In [1]: import numpy as np

In [2]: np.set_printoptions(precision=2, suppress=True, linewidth=160)

In [3]: A = np.load("arr.npy")

In [4]: A
Out[4]: 
array([[-0.41, -0.36,  0.7 ,  0.26,  0.37],
       [-0.6 , -0.19, -0.03, -0.73, -0.28],
       [-0.63,  0.28, -0.26,  0.59, -0.34],
       [ 0.03,  0.78,  0.58, -0.18, -0.17],
       [-0.28,  0.39, -0.32, -0.16,  0.8 ]])

In [5]: hat = np.triu(np.array([[-2, -5, 3, -4, 5],
   ...:     [0, -4, 2, 4, 5],
   ...:     [1, 5, -1, -5, 2],
   ...:     [-2, 5, 4, 3, -5],
   ...:     [-2, 4, -4, 2, -1]]), 1) + np.eye(5)

In [6]: out = hat @ A @ np.linalg.inv(hat)

In [7]: np.round(np.linalg.det(out), 2)
Out[7]: np.float64(1.0)

In [8]: np.poly(out)
Out[8]: array([ 1.  ,  0.24,  0.09, -0.09, -0.24, -1.  ])

In [9]: F = np.load("test14.npy")

In [10]: print(F)
[[ 1  0  0  0  0  0  0]
 [-3  1  0  0  0  0  0]
 [ 3 -2  1  0  0  0  0]
 [ 1  2  0  1  0  0  0]
 [-1  1  1 -1  1  0  0]
 [-3  0 -1  3  3  1  0]
 [ 0  2 -2  2  1 -1  1]]

In [11]: out = F[0, 0] * F[1:] - np.outer(F[1:, 0], F[0])

In [12]: out
Out[12]: 
array([[ 0,  1,  0,  0,  0,  0,  0],
       [ 0, -2,  1,  0,  0,  0,  0],
       [ 0,  2,  0,  1,  0,  0,  0],
       [ 0,  1,  1, -1,  1,  0,  0],
       [ 0,  0, -1,  3,  3,  1,  0],
       [ 0,  2, -2,  2,  1, -1,  1]])

In [13]: F[:, 0] / F[0, 0]
Out[13]: array([ 1., -3.,  3.,  1., -1., -3.,  0.])

In [14]: f, v = out[4], out[2]

In [15]: f @ f
Out[15]: np.int64(20)

In [16]: f @ v
Out[16]: np.int64(3)

In [17]: p = (f @ v) / (f @ f) * f

In [18]: np.outer(f, v)
Out[18]: 
array([[ 0,  0,  0,  0,  0,  0,  0],
       [ 0,  0,  0,  0,  0,  0,  0],
       [ 0, -2,  0, -1,  0,  0,  0],
       [ 0,  6,  0,  3,  0,  0,  0],
       [ 0,  6,  0,  3,  0,  0,  0],
       [ 0,  2,  0,  1,  0,  0,  0],
       [ 0,  0,  0,  0,  0,  0,  0]])

In [19]: p
Out[19]: array([ 0.  ,  0.  , -0.15,  0.45,  0.45,  0.15,  0.  ])

In [20]: Uu, sv = np.linalg.svd(F)
---------------------------------------------------------------------------
ValueError                                Traceback (most recent call last)
Cell In[20], line 1
----> 1 Uu, sv = np.linalg.svd(F)

ValueError: too many values to unpack (expected 2)

In [21]: Uu, sv, vt = np.linalg.svd(F, full_matrices=False)

In [22]: (sv > 1e-8).sum()
Out[22]: np.int64(7)

In [23]: sv
Out[23]: array([6.74, 4.1 , 3.51, 1.92, 1.2 , 0.53, 0.01])

In [24]: round(float(np.sqrt((sv ** 2).sum())), 2), round(np.linalg.norm(F), 2)
Out[24]: (8.94, np.float64(8.94))

In [25]: np.round(Uu.T @ F @ vt.T, 2) + 0
Out[25]: 
array([[6.74, 0.  , 0.  , 0.  , 0.  , 0.  , 0.  ],
       [0.  , 4.1 , 0.  , 0.  , 0.  , 0.  , 0.  ],
       [0.  , 0.  , 3.51, 0.  , 0.  , 0.  , 0.  ],
       [0.  , 0.  , 0.  , 1.92, 0.  , 0.  , 0.  ],
       [0.  , 0.  , 0.  , 0.  , 1.2 , 0.  , 0.  ],
       [0.  , 0.  , 0.  , 0.  , 0.  , 0.53, 0.  ],
       [0.  , 0.  , 0.  , 0.  , 0.  , 0.  , 0.01]])

In [26]: np.allclose(Uu * sv @ vt, F)
Out[26]: True

In [27]: np.abs(Uu[:, 0]).round(6).argmax()
Out[27]: np.int64(5)

In [28]: np.round(sv / sv[0], 2) + 0
Out[28]: array([1.  , 0.61, 0.52, 0.28, 0.18, 0.08, 0.  ])
